$ python3 -q
>>> import numpy as np
>>> from numpy import linalg as LA
>>> np.set_printoptions(precision=2, suppress=True, linewidth=100)
>>> def rnd(a):
...     return np.round(a, 2) + 0
... 
>>> X = np.load("out4.npy")
>>> print(X)
[[ -5   4   3   5   4 -10]
 [  2  -3  -5   2  -5  -4]
 [  4   5  -3  -2   4   4]
 [ -5  -1   1  -3   0   6]
 [  5   2  -1   0   4   0]]
>>> other = np.array([[5, -1, -5],
...     [2, 2, -5],
...     [-2, -4, 4],
...     [0, -3, -3],
...     [3, -3, -1],
...     [0, 0, 2]])
>>> print(np.vstack([X, other.T]).shape)
(8, 6)
>>> print(X @ other)
[[-11 -26 -22]
 [ -1  21 -24]
 [ 48  12 -47]
 [-29   8  55]
 [ 43  -9 -43]]
>>> print(LA.matrix_rank(X @ other))
3
>>> print(np.einsum("ik,kj->ji", X, other))
[[-11  -1  48 -29  43]
 [-26  21  12   8  -9]
 [-22 -24 -47  55 -43]]
>>> print(X.mean(axis=0))
[ 0.2  1.4 -1.   0.4  1.4 -0.8]
>>> print(np.abs(X).max())
10
>>> print(LA.matrix_rank(X))
5
>>> print(X.sum(axis=0))
[ 1  7 -5  2  7 -4]
>>> print(rnd(LA.svd(X, compute_uv=False)))
[15.   11.29 10.52  3.64  1.3 ]
>>> x0 = np.array([-6, 8, -6, -4, 6, 1])
>>> h = np.maximum(X @ x0, 0)
>>> print(rnd(np.tanh(X @ x0)))
[ 1. -1.  1.  1.  1.]
>>> print(np.maximum(X @ x0, 0) - np.maximum(-X @ x0, 0))
[ 38 -48  70  34  16]
>>> r0 = np.array([-4, -3, 5])
>>> print(np.cross(X[0, :3], X[3, :3]))
[  7 -10  25]
>>> print(np.convolve(X[0], r0))
[ 20  -1 -49  -9 -16  53  50 -50]
>>> print(np.correlate(X[0], X[3], "full"))
[-30  24  33  13  24 -51 -30  14 -39 -10  50]
>>> th = np.radians(72)
>>> R = np.eye(6)
>>> R[4, 4] = R[2, 2] = np.cos(th)
>>> R[4, 2], R[2, 4] = -np.sin(th), np.sin(th)
>>> print(rnd(R))
[[ 1.    0.    0.    0.    0.    0.  ]
 [ 0.    1.    0.    0.    0.    0.  ]
 [ 0.    0.    0.31  0.    0.95  0.  ]
 [ 0.    0.    0.    1.    0.    0.  ]
 [ 0.    0.   -0.95  0.    0.31  0.  ]
 [ 0.    0.    0.    0.    0.    1.  ]]
>>> other = X @ R.T
>>> print(np.allclose(X @ X.T, other @ other.T))
True
>>> r0 = np.array([-2, -2, -1])
>>> arr = 2 * np.eye(3) + np.outer(r0, r0)
>>> print(arr)
[[6. 4. 2.]
 [4. 6. 2.]
 [2. 2. 3.]]
>>> vals, V = LA.eigh(arr)
>>> print(rnd(LA.eigvalsh(arr @ arr)))
[  4.   4. 121.]
>>> print(rnd(np.abs(V[:, -1])))
[0.67 0.67 0.33]
>>> print(rnd(V @ np.diag(vals) @ V.T))
[[6. 4. 2.]
 [4. 6. 2.]
 [2. 2. 3.]]
>>> vals, V = LA.eigh(arr)
>>> x0 = np.array([2, -2, -2])
>>> print(rnd(V * np.sqrt(vals) @ V.T))
[[2.26 0.85 0.42]
 [0.85 2.26 0.42]
 [0.42 0.42 1.63]]
>>> print(np.abs(arr).sum(axis=1).max(), np.abs(vals).max())
12.0 11.0
>>> print(x0 @ arr @ x0)
28.0
>>> print(rnd(V * np.maximum(vals, 0) @ V.T))
[[6. 4. 2.]
 [4. 6. 2.]
 [2. 2. 3.]]
>>> print((np.sign(V[:, -1].round(6)) == np.sign(V[0, -1].round(6))).astype(int))
[1 1 1]
>>> M = np.loadtxt("x.csv", delimiter=",")
>>> print(M)
[[3. 3. 0. 0.]
 [2. 3. 0. 0.]
 [0. 0. 3. 3.]
 [0. 0. 2. 3.]]
>>> r0, v = M[2], M[3]
>>> print(r0 @ r0)
18.0
>>> print(r0 @ v)
15.0
>>> p = (r0 @ v) / (r0 @ r0) * r0
>>> print(LA.matrix_rank(np.outer(r0, v)))
1
>>> print(v - p)
[ 0.   0.  -0.5  0.5]
>>> print(np.outer(r0, v))
[[0. 0. 0. 0.]
 [0. 0. 0. 0.]
 [0. 0. 6. 9.]
 [0. 0. 6. 9.]]
>>> x0 = np.array([-5, 3, 1, 1])
>>> target = M @ x0
>>> print(target)
[-6. -1.  6.  5.]
>>> print(rnd(LA.solve(M, target + M[:, 0])))
[-4.  3.  1.  1.]
>>> print(rnd(LA.solve(M, -1 * target)))
[ 5. -3. -1. -1.]
>>> print(np.flatnonzero(LA.matrix_power((M != 0) + (M.T != 0) + np.eye(4), 4)[2]))
[2 3]
>>> print((M != 0).astype(int))
[[1 1 0 0]
 [1 1 0 0]
 [0 0 1 1]
 [0 0 1 1]]
>>> print((LA.matrix_power((M != 0) + (M.T != 0) + np.eye(4), 4) > 0).astype(int))
[[1 1 0 0]
 [1 1 0 0]
 [0 0 1 1]
 [0 0 1 1]]
>>> print(rnd(LA.det(M)))
9.0
>>> other = np.array([[-1, 1, -1, -2, 1, -1],
...     [-2, -2, 1, 0, -1, 0],
...     [-1, 2, -2, -1, -1, -2],
...     [-1, 0, 0, -1, 2, -2],
...     [1, 0, 2, -2, 2, -1],
...     [1, -2, 2, -2, 2, 0]])
>>> W0 = np.triu(other)
>>> print(W0)
[[-1  1 -1 -2  1 -1]
 [ 0 -2  1  0 -1  0]
 [ 0  0 -2 -1 -1 -2]
 [ 0  0  0 -1  2 -2]
 [ 0  0  0  0  2 -1]
 [ 0  0  0  0  0  0]]
>>> other = W0[0, 0] * W0[1:] - np.outer(W0[1:, 0], W0[0])
>>> print(other)
[[ 0  2 -1  0  1  0]
 [ 0  0  2  1  1  2]
 [ 0  0  0  1 -2  2]
 [ 0  0  0  0 -2  1]
 [ 0  0  0  0  0  0]]
>>> print(W0[:, 0] / W0[0, 0])
[ 1. -0. -0. -0. -0. -0.]
>>> print(np.flatnonzero(~other.round(6).any(axis=1)))
[4]
>>> print(LA.matrix_rank(other), LA.matrix_rank(W0))
4 5
>>> Uu, sig, Vt = LA.svd(W0)
>>> V = Vt[:(sig > 1e-8).sum()]
>>> rng = np.random.default_rng(597)
>>> x0 = W0[0] + 5 * W0[1] + rng.integers(2) * np.eye(6)[2]
>>> print(x0)
[-1. -9.  5. -2. -4. -1.]
>>> print(rnd(np.diag(V.T @ V)))
[0.55 0.93 0.9  0.83 0.96 0.83]
>>> print(LA.matrix_rank(np.vstack([W0, x0])))
6
>>> other = np.array([[1, 0, 3, 3, 1], [0, 2, 2, 1, 2]])
>>> mat = other.T @ other
>>> print(mat)
[[ 1  0  3  3  1]
 [ 0  4  4  2  4]
 [ 3  4 13 11  7]
 [ 3  2 11 10  5]
 [ 1  4  7  5  5]]
>>> print(rnd(np.poly(mat)))
[  1. -33. 139.   0.   0.   0.]
>>> print(rnd(LA.det(mat[::-1])))
0.0
>>> print(rnd(LA.det(mat.T)))
0.0
>>> print(np.kron(np.eye(2, dtype=int), mat))
[[ 1  0  3  3  1  0  0  0  0  0]
 [ 0  4  4  2  4  0  0  0  0  0]
 [ 3  4 13 11  7  0  0  0  0  0]
 [ 3  2 11 10  5  0  0  0  0  0]
 [ 1  4  7  5  5  0  0  0  0  0]
 [ 0  0  0  0  0  1  0  3  3  1]
 [ 0  0  0  0  0  0  4  4  2  4]
 [ 0  0  0  0  0  3  4 13 11  7]
 [ 0  0  0  0  0  3  2 11 10  5]
 [ 0  0  0  0  0  1  4  7  5  5]]
>>> print(np.einsum("ij,ji->", mat, mat))
811
>>> print(rnd(LA.det(2 * mat)), rnd(LA.det(mat)))
0.0 0.0
>>> m1 = np.array([[-2, 0, 5, 0, 0],
...     [0, -9, 0, 1, -4],
...     [5, 0, -2, 0, 0],
...     [0, 2, 0, 8, -7],
...     [0, 9, 0, 6, 2]])
>>> T = np.stack([m1, 3 * m1, m1[::-1]])
>>> print((T @ m1.T).shape)
(3, 5, 5)
>>> print(rnd(LA.norm(T, axis=(1, 2))))
[19.85 59.55 19.85]
>>> q, R = LA.qr(m1)
>>> print(rnd(q))
[[-0.37  0.    0.93  0.    0.  ]
 [ 0.   -0.7   0.   -0.49  0.53]
 [ 0.93  0.    0.37  0.    0.  ]
 [ 0.    0.16  0.   -0.82 -0.55]
 [ 0.    0.7   0.   -0.3   0.65]]
>>> print(rnd(np.abs(np.diag(R))))
[ 5.39 12.88  3.9   8.86  3.06]
>>> print(q.shape, R.shape)
(5, 5) (5, 5)
>>> x0 = np.array([2, -2, -9, 1, -6])
>>> target = q @ x0
>>> b, lr = np.zeros(5), 1 / LA.norm(q, 2) ** 2
>>> for i in range(30):
...     b -= lr * q.T @ (q @ b - target)
...     if i % 10 == 0: print(i, round(LA.norm(q @ b - target), 2))
... 
0 0.0
10 0.0
20 0.0
>>> print(rnd(LA.cond(q)))
1.0
>>> E = np.load("run6.npy")
>>> print(E)
[[ 2.27  3.82 -6.02  7.4 ]
 [-0.15 -4.82 -0.42  2.29]
 [ 2.23 -2.21 -1.99  4.67]
 [ 8.58 -3.72  5.06 -4.87]
 [-0.81 -5.94  2.98 -4.38]
 [ 1.74 -2.72 -0.9   2.5 ]
 [ 0.62 -1.58 -3.13  5.43]
 [-5.25 -4.45 -2.08  2.13]
 [-2.35 -4.69 -1.73  3.53]
 [ 1.04 -3.52 -0.12  1.14]
 [ 0.66 -9.08  2.63  0.49]
 [-3.34 -6.9   0.78 -0.34]
 [ 7.49  3.72 -0.9  -0.11]
 [ 6.79 -1.56  1.45 -0.38]
 [-0.33 -6.91  1.44  0.23]]
>>> dist = LA.norm(E[:, None] - E[None], axis=-1)
>>> print(dist.mean(axis=1).argmax())
0
>>> print(np.flatnonzero(dist[0] < dist.mean() / 2))
[0]
>>> print(LA.matrix_rank(dist ** 2))
6
>>> Ac = E - E.mean(axis=1)
Traceback (most recent call last):
  File "<python-input-106>", line 1, in <module>
    Ac = E - E.mean(axis=1)
         ~~^~~~~~~~~~~~~~~~
ValueError: operands could not be broadcast together with shapes (15,4) (15,) 
>>> Ac = E - E.mean(axis=0)
>>> Uu, sig, Vt = LA.svd(Ac, full_matrices=False)
>>> print(np.abs(Vt[0]).argmax())
1
>>> print(rnd(sig))
[18.1  16.98  5.73  0.01]
>>> print(np.abs(Uu[:, 0]).argmax())
0
>>> print(rnd(sig ** 2 / (sig ** 2).sum()))
[0.5  0.44 0.05 0.  ]
>>> print((np.sign(Uu[:, 0]) == np.sign(Uu[0, 0])).astype(int))
[1 0 1 0 0 1 1 0 1 0 0 0 1 1 0]
>>> print(rnd(Vt[0] * np.sign(Vt[0, np.abs(Vt[0]).argmax()])))
[ 0.19  0.66 -0.49  0.54]
>>> print(rnd(np.abs(Vt[-1])))
[0.25 0.37 0.81 0.37]
